In [1]: import numpy as np

In [2]: import numpy.linalg as la

In [3]: np.set_printoptions(precision=1, suppress=True, linewidth=140)

In [4]: W0 = np.load("block5.npy")

In [5]: W0
Out[5]: 
array([[1, 1, 1, 1],
       [2, 0, 2, 0],
       [1, 1, 1, 1],
       [2, 0, 2, 0]])

In [6]: A2 = W0 / la.norm(W0, axis=1, keepdims=True)

In [7]: gram = A2 @ A2.T

In [8]: gram
Out[8]: 
array([[1. , 0.7, 1. , 0.7],
       [0.7, 1. , 0.7, 1. ],
       [1. , 0.7, 1. , 0.7],
       [0.7, 1. , 0.7, 1. ]])

In [9]: np.argwhere(np.triu(np.abs(gram) > 0.95, 1))
Out[9]: 
array([[0, 2],
       [1, 3]])

In [10]: gram[3]
Out[10]: array([0.7, 1. , 0.7, 1. ])

In [11]: la.norm(A2, axis=1)
Out[11]: array([1., 1., 1., 1.])

In [12]: np.round(np.trace(la.pinv(gram) @ gram), 1)
Out[12]: np.float64(2.0)

In [13]: np.unique(gram.round(6), axis=0).shape
Out[13]: (2, 4)

In [14]: np.round(W0 @ la.pinv(W0) @ W0, 1) + 0
Out[14]: 
array([[1., 1., 1., 1.],
       [2., 0., 2., 0.],
       [1., 1., 1., 1.],
       [2., 0., 2., 0.]])

In [15]: np.round(np.trace(la.pinv(W0) @ W0), 1)
Out[15]: np.float64(2.0)

In [16]: np.unique(W0.round(6), axis=0).shape
Out[16]: (2, 4)

In [17]: np.abs(np.diag(la.qr(W0)[1])) > 1e-9
Out[17]: array([ True,  True, False, False])

In [18]: proj = np.triu(np.array([[0, 1, 2, 2], [0, 1, 2, 0], [2, 2, 2, 2], [2, 1, 0, 2]]), 1) + np.eye(4)

In [19]: A2 = proj @ W0 @ la.inv(proj)

In [20]: proj @ W0 - W0 @ proj
Out[20]: 
array([[ 8.,  1.,  4., -2.],
       [ 2.,  0., -2., -6.],
       [ 4., -1.,  0., -4.],
       [ 0., -2., -4., -8.]])

In [21]: np.round(np.poly(A2), 1) + 0
Out[21]: array([ 1., -2., -8.,  0.,  0.])

In [22]: U, s, Vh = la.svd(W0)

In [23]: evecs = Vh[:(s > 1e-8).sum()]

In [24]: rng = np.random.default_rng(66212)

In [25]: x = W0[3] + 2 * W0[1] + rng.integers(2) * np.eye(4)[1]

In [26]: x
Out[26]: array([6., 0., 6., 0.])

In [27]: round(float(la.norm(x - evecs.T @ evecs @ x)), 1)
Out[27]: 0.0

In [28]: E = np.tril(np.array([[2, 1, 1, 0], [0, 1, 0, 0], [0, 0, 1, 0], [1, 0, 0, 1]]), -1) + np.eye(4, dtype=int)

In [29]: E
Out[29]: 
array([[1, 0, 0, 0],
       [0, 1, 0, 0],
       [0, 0, 1, 0],
       [1, 0, 0, 1]])

In [30]: gram = E.T @ E

In [31]: np.allclose(gram, gram.T)
Out[31]: True

In [32]: np.trace(gram), (E ** 2).sum()
Out[32]: (np.int64(5), np.int64(5))

In [33]: gram
Out[33]: 
array([[2, 0, 0, 1],
       [0, 1, 0, 0],
       [0, 0, 1, 0],
       [1, 0, 0, 1]])

In [34]: la.matrix_rank(gram)
Out[34]: np.int64(4)

In [35]: J = np.array([[-0.1, -0.1], [0.5, 0.9], [0.9, 1.0]])

In [36]: J[:, 0] *= 5

In [37]: J
Out[37]: 
array([[-0.5, -0.1],
       [ 2.5,  0.9],
       [ 4.5,  1. ]])

In [38]: A2 = np.array([[6, 9, 2], [8, -9, -2]])

In [39]: la.matrix_rank(J @ A2)
Out[39]: np.int64(2)

In [40]: A2.T @ J.T
Out[40]: 
array([[-3.8, 22.2, 35. ],
       [-3.6, 14.4, 31.5],
       [-0.8,  3.2,  7. ]])

In [41]: J @ A2
Out[41]: 
array([[-3.8, -3.6, -0.8],
       [22.2, 14.4,  3.2],
       [35. , 31.5,  7. ]])

In [42]: A = np.load("dump.npy")

In [43]: A
Out[43]: 
array([[ 13,  -5,   5,   4],
       [  5,  14,   1,   5],
       [  0,  -3,   6,  -3],
       [  1,   3,   5, -14]])

In [44]: np.einsum("ij,ji->", A, A)
Out[44]: np.int64(549)

In [45]: np.round(la.det(A[::-1]), 1)
Out[45]: np.float64(-15804.0)

In [46]: round(la.det(2 * A), 1), round(float(la.det(A)), 1)
Out[46]: (np.float64(-252864.0), -15804.0)

In [47]: K = np.load("m.npy")

In [48]: K
Out[48]: 
array([[3, 0, 0, 0],
       [3, 0, 0, 0],
       [0, 0, 3, 0],
       [0, 0, 3, 0]])

In [49]: np.trace(K)
Out[49]: np.int64(6)

In [50]: np.round(np.abs(la.eigvals(K)).max(), 1)
Out[50]: np.float64(3.0)

In [51]: A2 = np.c_[J[:, :1] @ np.array([[0]]), np.array([2, 0, -2])]

In [52]: A2
Out[52]: 
array([[ 0.,  2.],
       [ 0.,  0.],
       [ 0., -2.]])

In [53]: la.matrix_rank(A2)
Out[53]: np.int64(1)

In [54]: la.lstsq(J, A2[:, 0])[0]
Out[54]: array([0., 0.])

In [55]: m1 = np.load("out3.npy")

In [56]: m1
Out[56]: 
array([[ 3, -2,  1],
       [ 8, -5,  2],
       [ 3, -2,  1],
       [-6, -5, -5]])

In [57]: la.svd(m1, compute_uv=False)
Out[57]: array([12. ,  7.9,  0.3])

In [58]: np.unravel_index(np.abs(m1).argmax(), m1.shape)
Out[58]: (np.int64(1), np.int64(0))

In [59]: np.diff(m1, axis=0)
Out[59]: 
array([[ 5, -3,  1],
       [-5,  3, -1],
       [-9, -3, -6]])

In [60]: round(float(la.norm(m1)), 1)
Out[60]: 14.4

In [61]: m1 - m1[0]
Out[61]: 
array([[ 0,  0,  0],
       [ 5, -3,  1],
       [ 0,  0,  0],
       [-9, -3, -6]])

In [62]: np.abs(m1).max()
Out[62]: np.int64(8)

In [63]: m1.mean(axis=0)
Out[63]: array([ 2. , -3.5, -0.2])

In [64]: la.matrix_rank(m1)
Out[64]: np.int64(3)

In [65]: round(la.norm(m1, 2) / la.norm(m1), 1)
Out[65]: np.float64(0.8)

In [66]: la.cond(m1) > 100
Out[66]: np.False_

In [67]: np.abs(la.svd(m1)[2][-1])
Out[67]: array([0.4, 0.3, 0.8])

In [68]: X = np.load("run8.npy")

In [69]: X
Out[69]: 
array([[-1.4,  0.8, -0.3],
       [ 0.8, -0.9, -0.3],
       [-0.3, -0.3, -0.7]])

In [70]: ev, evecs = la.eigh(X)

In [71]: x = np.array([5, -3, -2])

In [72]: evecs * np.abs(ev) @ evecs.T
Out[72]: 
array([[ 1.4, -0.8,  0.3],
       [-0.8,  0.9,  0.3],
       [ 0.3,  0.3,  0.7]])

In [73]: np.round(x @ X @ x / (x @ x), 1), round(ev[0], 1), np.round(ev[-1], 1)
Out[73]: (np.float64(-1.8), np.float64(-2.0), np.float64(0.0))

In [74]: la.eigvalsh(X[1:, 1:])
Out[74]: array([-1.1, -0.5])

In [75]: np.round(x @ X @ x, 1)
Out[75]: np.float64(-67.6)

In [76]: U, s, Vh = la.svd(W0)

In [77]: s.round(1) + 0
Out[77]: array([4.6, 1.7, 0. , 0. ])

In [78]: A2 = U[:, :2] @ np.diag(s[:2]) @ Vh[:2]

In [79]: la.matrix_rank(A2)
Out[79]: np.int64(2)

In [80]: [round(float(la.det(X[:i, :i])), 2) + 0 for i in range(1, 4)]
Out[80]: [-1.37, 0.55, 0.0]

In [81]: U, s, Vh = la.svd(X)

In [82]: evecs = Vh[:(s > 1e-8).sum()]

In [83]: x = X[0] + 5 * X[1] + rng.integers(2) * np.eye(3)[2]

In [84]: x
Out[84]: array([ 2.8, -3.7, -0.9])

In [85]: evecs.T @ evecs
Out[85]: 
array([[ 0.7, -0.4,  0.3],
       [-0.4,  0.6,  0.4],
       [ 0.3,  0.4,  0.7]])

In [86]: A2 = np.array([[0, 0, 0], [4, 2, 1], [2, 4, 1]])

In [87]: M = np.tril(A2)

In [88]: M
Out[88]: 
array([[0, 0, 0],
       [4, 2, 0],
       [2, 4, 1]])

In [89]: np.argsort(-la.norm(M, axis=0).round(6), kind="stable")[:3]
Out[89]: array([0, 1, 2])

In [90]: la.matrix_rank(M, rtol=0.1)
Out[90]: np.int64(2)

In [91]: round(float(la.norm(M, 2) / la.norm(M)), 1)
Out[91]: 0.9

In [92]: la.cond(M) > 100
Out[92]: np.True_

In [93]: [round(float(x), 1) for x in la.svd(M, compute_uv=False)[:3]]
Out[93]: [6.0, 2.1, 0.0]

In [94]: x = np.array([3, -1, 3])

In [95]: (M @ x).argmax()
Out[95]: np.int64(1)

In [96]: np.einsum("ij,j->i", M, x)
Out[96]: array([ 0, 10,  5])

In [97]: M * x
Out[97]: 
array([[ 0,  0,  0],
       [12, -2,  0],
       [ 6, -4,  3]])

In [98]: (M * x).sum(axis=1)
Out[98]: array([ 0, 10,  5])

In [99]: M @ np.ones(3)
Out[99]: array([0., 6., 7.])

In [100]: np.sign((M @ x).round(6))
Out[100]: array([0, 1, 1])

In [101]: U, s, Vh = la.svd(M)

In [102]: evecs = Vh[:(s > 1e-8).sum()]

In [103]: x = M[2] + -1 * M[1] + rng.integers(2) * np.eye(3)[1]

In [104]: x
Out[104]: array([-2.,  2.,  1.])

In [105]: np.allclose(evecs.T @ evecs @ x, x)
Out[105]: True

In [106]: np.round(evecs.T @ evecs, 1) + 0
Out[106]: 
array([[ 1. ,  0. , -0.1],
       [ 0. ,  0.9,  0.3],
       [-0.1,  0.3,  0.1]])
